% ipython --no-banner

In [1]: import numpy as np

In [2]: np.set_printoptions(suppress=True, linewidth=120)

In [3]: M = np.load("arr.npy")

In [4]: M
Out[4]: 
array([[1, 1, 1, 1, 2, 1, 1, 3, 2],
       [0, 0, 2, 0, 2, 1, 1, 3, 0],
       [2, 1, 1, 2, 0, 1, 0, 3, 1],
       [0, 2, 2, 1, 0, 1, 2, 3, 1],
       [0, 0, 0, 1, 1, 2, 1, 6, 0]])

In [5]: np.abs(M).max()
Out[5]: np.int64(6)

In [6]: np.unravel_index(np.abs(M).argmax(), M.shape)
Out[6]: (np.int64(4), np.int64(7))

In [7]: np.diff(M, axis=0)
Out[7]: 
array([[-1, -1,  1, -1,  0,  0,  0,  0, -2],
       [ 2,  1, -1,  2, -2,  0, -1,  0,  1],
       [-2,  1,  1, -1,  0,  0,  2,  0,  0],
       [ 0, -2, -2,  0,  1,  1, -1,  3, -1]])

In [8]: round(float(np.linalg.norm(M)), 3)
Out[8]: 11.402

In [9]: M.sum(axis=1)
Out[9]: array([13,  9, 11, 12, 11])

In [10]: M.sum(axis=0)
Out[10]: array([ 3,  4,  6,  5,  5,  6,  5, 18,  4])

In [11]: M.mean(axis=0)
Out[11]: array([0.6, 0.8, 1.2, 1. , 1. , 1.2, 1. , 3.6, 0.8])

In [12]: rng = np.random.default_rng(96103)

In [13]: B = M + rng.integers(-2, 3, (5, 1)) @ rng.integers(-2, 3, (1, 9))

In [14]: B
Out[14]: 
array([[ 1,  1,  1,  1,  2,  1,  1,  3,  2],
       [ 1, -2,  1,  2,  3,  3,  1,  2,  1],
       [ 2,  1,  1,  2,  0,  1,  0,  3,  1],
       [ 1,  0,  1,  3,  1,  3,  2,  2,  2],
       [-1,  2,  1, -1,  0,  0,  1,  7, -1]])

In [15]: B - M
Out[15]: 
array([[ 0,  0,  0,  0,  0,  0,  0,  0,  0],
       [ 1, -2, -1,  2,  1,  2,  0, -1,  1],
       [ 0,  0,  0,  0,  0,  0,  0,  0,  0],
       [ 1, -2, -1,  2,  1,  2,  0, -1,  1],
       [-1,  2,  1, -2, -1, -2,  0,  1, -1]])

In [16]: np.round(np.linalg.svd(B - M, compute_uv=False), 3) + 0
Out[16]: array([7.141, 0.   , 0.   , 0.   , 0.   ])

In [17]: np.linalg.matrix_rank(B - M, tol=1e-8)
Out[17]: np.int64(1)

In [18]: data = np.loadtxt("run2.csv", delimiter=",")

In [19]: data
Out[19]: 
array([[0., 0., 0., 0., 0., 0., 0., 0., 0., 3., 0., 0.],
       [0., 0., 0., 0., 0., 0., 0., 3., 0., 0., 0., 0.],
       [3., 0., 0., 0., 0., 0., 0., 0., 0., 0., 0., 0.],
       [0., 0., 3., 0., 0., 0., 0., 0., 0., 0., 0., 0.],
       [0., 0., 0., 3., 0., 0., 0., 0., 0., 0., 0., 0.],
       [0., 0., 0., 0., 0., 3., 0., 0., 0., 0., 0., 0.],
       [0., 0., 0., 0., 0., 0., 0., 0., 0., 0., 3., 0.],
       [0., 0., 0., 0., 0., 0., 0., 0., 0., 0., 0., 0.],
       [0., 2., 0., 0., 0., 0., 0., 0., 0., 0., 0., 0.],
       [0., 0., 0., 0., 0., 0., 0., 0., 2., 0., 0., 0.],
       [0., 0., 0., 0., 0., 0., 0., 0., 0., 0., 0., 0.],
       [0., 0., 0., 0., 2., 0., 0., 0., 0., 0., 0., 0.]])

In [20]: np.round(np.linalg.svd(data, compute_uv=False), 3)
Out[20]: array([3., 3., 3., 3., 3., 3., 3., 2., 2., 2., 0., 0.])

In [21]: np.round(data @ np.linalg.pinv(data) @ data, 3)
Out[21]: 
array([[0., 0., 0., 0., 0., 0., 0., 0., 0., 3., 0., 0.],
       [0., 0., 0., 0., 0., 0., 0., 3., 0., 0., 0., 0.],
       [3., 0., 0., 0., 0., 0., 0., 0., 0., 0., 0., 0.],
       [0., 0., 3., 0., 0., 0., 0., 0., 0., 0., 0., 0.],
       [0., 0., 0., 3., 0., 0., 0., 0., 0., 0., 0., 0.],
       [0., 0., 0., 0., 0., 3., 0., 0., 0., 0., 0., 0.],
       [0., 0., 0., 0., 0., 0., 0., 0., 0., 0., 3., 0.],
       [0., 0., 0., 0., 0., 0., 0., 0., 0., 0., 0., 0.],
       [0., 2., 0., 0., 0., 0., 0., 0., 0., 0., 0., 0.],
       [0., 0., 0., 0., 0., 0., 0., 0., 2., 0., 0., 0.],
       [0., 0., 0., 0., 0., 0., 0., 0., 0., 0., 0., 0.],
       [0., 0., 0., 0., 2., 0., 0., 0., 0., 0., 0., 0.]])

In [22]: np.unique(data.round(6), axis=0).shape
Out[22]: (11, 12)

In [23]: mat = np.load("sample19.npy")

In [24]: mat
Out[24]: 
array([[-0.85,  0.  , -1.3 , -0.1 ,  0.15,  0.25, -0.25],
       [-1.36,  0.  , -2.08, -0.16,  0.24,  0.4 , -0.4 ],
       [ 1.02,  0.  ,  1.56,  0.12, -0.18, -0.3 ,  0.3 ],
       [ 1.19,  0.  ,  1.82,  0.14, -0.21, -0.35,  0.35],
       [ 0.51,  0.  ,  0.78,  0.06, -0.09, -0.15,  0.15],
       [ 1.7 ,  0.  ,  2.6 ,  0.2 , -0.3 , -0.5 ,  0.5 ],
       [ 0.17,  0.  ,  0.26,  0.02, -0.03, -0.05,  0.05],
       [ 3.91,  0.  ,  5.98,  0.46, -0.69, -1.15,  1.15],
       [-1.36,  0.  , -2.08, -0.16,  0.24,  0.4 , -0.4 ],
       [-1.02,  0.  , -1.56, -0.12,  0.18,  0.3 , -0.3 ],
       [ 1.36,  0.  ,  2.08,  0.16, -0.24, -0.4 ,  0.4 ],
       [ 1.7 ,  0.  ,  2.6 ,  0.2 , -0.3 , -0.5 ,  0.5 ]])

In [25]: # looks like rank 1

In [26]: Uu, sv, Vh = np.linalg.svd(mat)

In [27]: np.argmax(sv[:-1] / (sv[1:] + 1e-6)) + 1
Out[27]: np.int64(1)

In [28]: B = Uu[:, :1] @ np.diag(sv[:1]) @ Vh[:1]

In [29]: np.round(np.abs(mat - B).max(), 3)
Out[29]: np.float64(0.0)

In [30]: np.linalg.matrix_rank(B)
Out[30]: np.int64(1)

In [31]: round(np.linalg.norm(mat - B) / np.linalg.norm(mat), 3)
Out[31]: np.float64(0.0)

In [32]: B = mat / np.linalg.norm(mat, axis=1, keepdims=True)

In [33]: C2 = B @ B.T

In [34]: (C2 - 2 * np.eye(12)).round(6).argmax(axis=1)
Out[34]: array([1, 0, 3, 2, 2, 2, 2, 2, 0, 0, 2, 2])

In [35]: np.degrees(np.arccos(np.clip(C2[1, 4], -1, 1)))
Out[35]: np.float64(180.0)

In [36]: np.argwhere(np.triu(np.abs(C2) > 0.95, 1))
Out[36]: 
array([[ 0,  1],
       [ 0,  2],
       [ 0,  3],
       [ 0,  4],
       [ 0,  5],
       [ 0,  6],
       [ 0,  7],
       [ 0,  8],
       [ 0,  9],
       [ 0, 10],
       [ 0, 11],
       [ 1,  2],
       [ 1,  3],
       [ 1,  4],
       [ 1,  5],
       [ 1,  6],
       [ 1,  7],
       [ 1,  8],
       [ 1,  9],
       [ 1, 10],
       [ 1, 11],
       [ 2,  3],
       [ 2,  4],
       [ 2,  5],
       [ 2,  6],
       [ 2,  7],
       [ 2,  8],
       [ 2,  9],
       [ 2, 10],
       [ 2, 11],
       [ 3,  4],
       [ 3,  5],
       [ 3,  6],
       [ 3,  7],
       [ 3,  8],
       [ 3,  9],
       [ 3, 10],
       [ 3, 11],
       [ 4,  5],
       [ 4,  6],
       [ 4,  7],
       [ 4,  8],
       [ 4,  9],
       [ 4, 10],
       [ 4, 11],
       [ 5,  6],
       [ 5,  7],
       [ 5,  8],
       [ 5,  9],
       [ 5, 10],
       [ 5, 11],
       [ 6,  7],
       [ 6,  8],
       [ 6,  9],
       [ 6, 10],
       [ 6, 11],
       [ 7,  8],
       [ 7,  9],
       [ 7, 10],
       [ 7, 11],
       [ 8,  9],
       [ 8, 10],
       [ 8, 11],
       [ 9, 10],
       [ 9, 11],
       [10, 11]])

In [37]: C2[1]
Out[37]: array([ 1.,  1., -1., -1., -1., -1., -1., -1.,  1.,  1., -1., -1.])

In [38]: (np.abs(C2) > 0.9).astype(int)
Out[38]: 
array([[1, 1, 1, 1, 1, 1, 1, 1, 1, 1, 1, 1],
       [1, 1, 1, 1, 1, 1, 1, 1, 1, 1, 1, 1],
       [1, 1, 1, 1, 1, 1, 1, 1, 1, 1, 1, 1],
       [1, 1, 1, 1, 1, 1, 1, 1, 1, 1, 1, 1],
       [1, 1, 1, 1, 1, 1, 1, 1, 1, 1, 1, 1],
       [1, 1, 1, 1, 1, 1, 1, 1, 1, 1, 1, 1],
       [1, 1, 1, 1, 1, 1, 1, 1, 1, 1, 1, 1],
       [1, 1, 1, 1, 1, 1, 1, 1, 1, 1, 1, 1],
       [1, 1, 1, 1, 1, 1, 1, 1, 1, 1, 1, 1],
       [1, 1, 1, 1, 1, 1, 1, 1, 1, 1, 1, 1],
       [1, 1, 1, 1, 1, 1, 1, 1, 1, 1, 1, 1],
       [1, 1, 1, 1, 1, 1, 1, 1, 1, 1, 1, 1]])
